$ python -q
>>> import numpy as np
>>> np.set_printoptions(suppress=True, linewidth=140)
>>> r0 = np.array([0, 2, 0, 3])
>>> F = r0[np.abs(np.subtract.outer(np.arange(4), np.arange(4)))]
>>> F
array([[0, 2, 0, 3],
       [2, 0, 2, 0],
       [0, 2, 0, 2],
       [3, 0, 2, 0]])
>>> # symmetric
>>> hat = np.triu(np.array([[3, 2, 5, -2], [-2, -5, 2, -1], [-2, -1, 3, -3], [-5, 3, 2, 0]]), 1) + np.eye(4)
>>> out = hat @ F @ np.linalg.inv(hat)
>>> np.round(np.linalg.det(out), 2)
np.float64(4.0)
>>> np.round(np.poly(out), 2) + 0
array([  1.,   0., -21.,   0.,   4.])
>>> vec = np.array([-5, 4, -2, 3])
>>> rhs = F @ vec
>>> rhs
array([ 17, -14,  14, -19])
>>> np.round(np.linalg.solve(F, rhs + F[:, 0]), 2)
array([-4.,  4., -2.,  3.])
>>> np.round(np.linalg.solve(F.T, F[0]), 2) + 0
array([1., 0., 0., 0.])
>>> out = np.array([[-8, 7, -6], [0, -9, -1]])
>>> cent = np.kron(out, F)
>>> round(float(np.linalg.norm(cent, 2)), 2), round(float(np.linalg.norm(out, 2) * np.linalg.norm(F, 2)), 2)
(61.47, 61.47)
>>> cent.shape
(8, 12)
>>> round(np.linalg.eigvalsh(F).min(), 2)
np.float64(-4.56)
>>> np.all(np.linalg.eigvalsh(F) > 0)
np.False_
>>> try:
...     np.linalg.cholesky(F)
... except np.linalg.LinAlgError as e:
...     print(e)
... 
Matrix is not positive definite
>>> [round(float(np.linalg.det(F[:i, :i])), 2) + 0 for i in range(1, 5)]
[0.0, -4.0, 0.0, 4.0]
>>> mat = np.array([[1, 3, 3, 0, 3],
...     [1, 3, 1, 0, 2],
...     [3, 3, 3, 0, 0],
...     [3, 3, 3, 0, 0],
...     [2, 1, 3, 2, 1]])
>>> # rows 2 and 3 are equal
>>> out = F / np.linalg.norm(F, axis=1, keepdims=True)
>>> G = out @ out.T
>>> np.round(np.linalg.norm(out, axis=1), 2)
array([1., 1., 1., 1.])
>>> G[2].round(2)
array([0.98, 0.  , 1.  , 0.  ])
>>> rng = np.random.default_rng(76300)
>>> labels = rng.permutation(5)
>>> labels
array([1, 0, 2, 3, 4])
>>> out = mat[labels][:, labels]
>>> np.round(np.sort(np.abs(np.linalg.eigvals(out))), 2) + 0
array([0.  , 0.18, 1.99, 1.99, 8.59])
>>> J = np.loadtxt("arr.csv", delimiter=",")
>>> J
array([[ -9.04,   0.01,   3.47,  -2.02],
       [ -8.09,   2.31,   2.47,  -2.74],
       [  1.52,  -7.14,   7.34,   7.85],
       [-10.47,   0.23,   4.96,  -1.91],
       [  3.25,  -6.5 ,   5.6 ,   8.  ],
       [ -8.63,   0.35,   4.73,  -2.24],
       [ -9.2 ,   1.8 ,   2.98,  -5.97],
       [  2.33,   4.47,   3.13,   2.03],
       [ -9.37,   2.62,   3.58,  -3.4 ],
       [  3.83,   4.12,   3.03,   0.95],
       [ -9.97,   0.93,   3.12,  -1.9 ],
       [  1.49,  -6.96,   6.38,   7.22],
       [ -8.06,   1.93,   5.83,  -2.2 ],
       [  3.25,   3.81,   1.8 ,   1.06],
       [ -9.16,  -0.36,   3.34,  -3.38],
       [ -8.34,   1.01,   3.56,  -3.5 ],
       [  5.79,   5.53,   2.22,   2.11],
       [ -6.27,   1.88,   4.45,  -1.18],
       [  2.57,  -6.98,   7.31,   8.42],
       [ -8.12,   2.39,   4.24,  -3.31],
       [ -8.27,   0.24,   2.14,  -4.67],
       [  3.84,   4.75,   3.05,   1.57],
       [  2.69,   5.  ,   3.09,   1.72],
       [  2.46,  -6.03,   6.52,   7.25],
       [  3.37,   3.33,   2.05,   2.13]])
>>> Q = F.astype(float).copy()
>>> for j in range(4):
...     Q[:, j] -= Q[:, :j] @ (Q[:, :j].T @ Q[:, j])
...     Q[:, j] /= np.linalg.norm(Q[:, j])
... 
>>> np.round(Q.T @ F, 2) + 0
array([[3.61, 0.  , 2.77, 0.  ],
       [0.  , 2.83, 0.  , 3.54],
       [0.  , 0.  , 0.55, 0.  ],
       [0.  , 0.  , 0.  , 0.71]])
>>> r0 = np.array([1, 2, -2, 1, 0, 0])
>>> m1 = r0[np.abs(np.subtract.outer(np.arange(6), np.arange(6)))]
>>> m1
array([[ 1,  2, -2,  1,  0,  0],
       [ 2,  1,  2, -2,  1,  0],
       [-2,  2,  1,  2, -2,  1],
       [ 1, -2,  2,  1,  2, -2],
       [ 0,  1, -2,  2,  1,  2],
       [ 0,  0,  1, -2,  2,  1]])
>>> [round(float(np.linalg.det(m1[:i, :i])), 2) + 0 for i in range(1, 7)]
[1.0, -3.0, -27.0, -96.0, -116.0, 480.0]
>>> Uu, sigma, Vt = np.linalg.svd(m1, full_matrices=False)
>>> np.round(np.cumsum(sigma ** 2) / np.sum(sigma ** 2), 2)
array([0.47, 0.66, 0.83, 0.92, 0.99, 1.  ])
>>> np.round(sigma / sigma[0], 2)
array([1.  , 0.64, 0.59, 0.43, 0.41, 0.12])
>>> sigma.round(2)
array([6.29, 4.  , 3.73, 2.73, 2.56, 0.73])
>>> np.round(Uu.T @ Uu, 2) + 0
array([[1., 0., 0., 0., 0., 0.],
       [0., 1., 0., 0., 0., 0.],
       [0., 0., 1., 0., 0., 0.],
       [0., 0., 0., 1., 0., 0.],
       [0., 0., 0., 0., 1., 0.],
       [0., 0., 0., 0., 0., 1.]])
>>> np.abs(Uu[:, 0]).round(6).argmax()
np.int64(2)
>>> round(np.sqrt((sigma ** 2).sum()), 2), round(float(np.linalg.norm(m1)), 2)
(np.float64(9.17), 9.17)
>>> T = np.stack([m1, 5 * m1, m1[::-1]])
>>> np.linalg.matrix_rank(T.reshape(3, -1))
np.int64(2)
>>> T.shape
(3, 6, 6)
>>> T.sum(axis=0)
array([[  6,  12, -11,   4,   2,   1],
       [ 12,   7,  10, -10,   7,   2],
       [-11,  10,   8,  13, -10,   4],
       [  4, -10,  13,   8,  10, -11],
       [  2,   7, -10,  10,   7,  12],
       [  1,   2,   4, -11,  12,   6]])
>>> M = np.load("layer17.npy")
>>> M
array([[ 6, -1, -4, -1,  0],
       [-1, 13,  3,  0, -4],
       [-4,  3,  7,  5, -5],
       [-1,  0,  5,  6, -5],
       [ 0, -4, -5, -5,  6]])
>>> Uu, sigma, Vt = np.linalg.svd(M, full_matrices=False)
>>> Uu.shape, sigma.shape, Vt.shape
((5, 5), (5,), (5, 5))
>>> np.allclose(Uu * sigma @ Vt, M)
True
>>> np.round(Uu.T @ M @ Vt.T, 2) + 0
array([[19.89,  0.  ,  0.  ,  0.  ,  0.  ],
       [ 0.  , 11.02,  0.  ,  0.  ,  0.  ],
       [ 0.  ,  0.  ,  6.68,  0.  ,  0.  ],
       [ 0.  ,  0.  ,  0.  ,  0.4 ,  0.  ],
       [ 0.  ,  0.  ,  0.  ,  0.  ,  0.  ]])
>>> vals, evecs = np.linalg.eigh(M)
>>> vec = np.array([0, -6, 8, 1, -6])
>>> np.abs(M).sum(axis=1).max(), round(np.abs(vals).max(), 2)
(np.int64(24), np.float64(19.89))
>>> np.round(np.linalg.eigvalsh(M[1:, 1:]), 2)
array([ 0.29,  1.63, 10.85, 19.22])
>>> vals, evecs = np.linalg.eigvalsh(M)
Traceback (most recent call last):
  File "<python-input-64>", line 1, in <module>
    vals, evecs = np.linalg.eigvalsh(M)
    ^^^^^^^^^^^
ValueError: too many values to unpack (expected 2)
>>> vals, evecs = np.linalg.eigh(M)
>>> np.round(vals.sum(), 2), np.trace(M)
(np.float64(38.0), np.int64(38))
>>> np.round(np.linalg.svd(M, compute_uv=False), 2) + 0
array([19.89, 11.02,  6.68,  0.4 ,  0.  ])
>>> np.round(evecs.T @ M @ evecs, 2) + 0
array([[ 0.  ,  0.  ,  0.  ,  0.  ,  0.  ],
       [ 0.  ,  0.4 ,  0.  ,  0.  ,  0.  ],
       [ 0.  ,  0.  ,  6.68,  0.  ,  0.  ],
       [ 0.  ,  0.  ,  0.  , 11.02,  0.  ],
       [ 0.  ,  0.  ,  0.  ,  0.  , 19.89]])
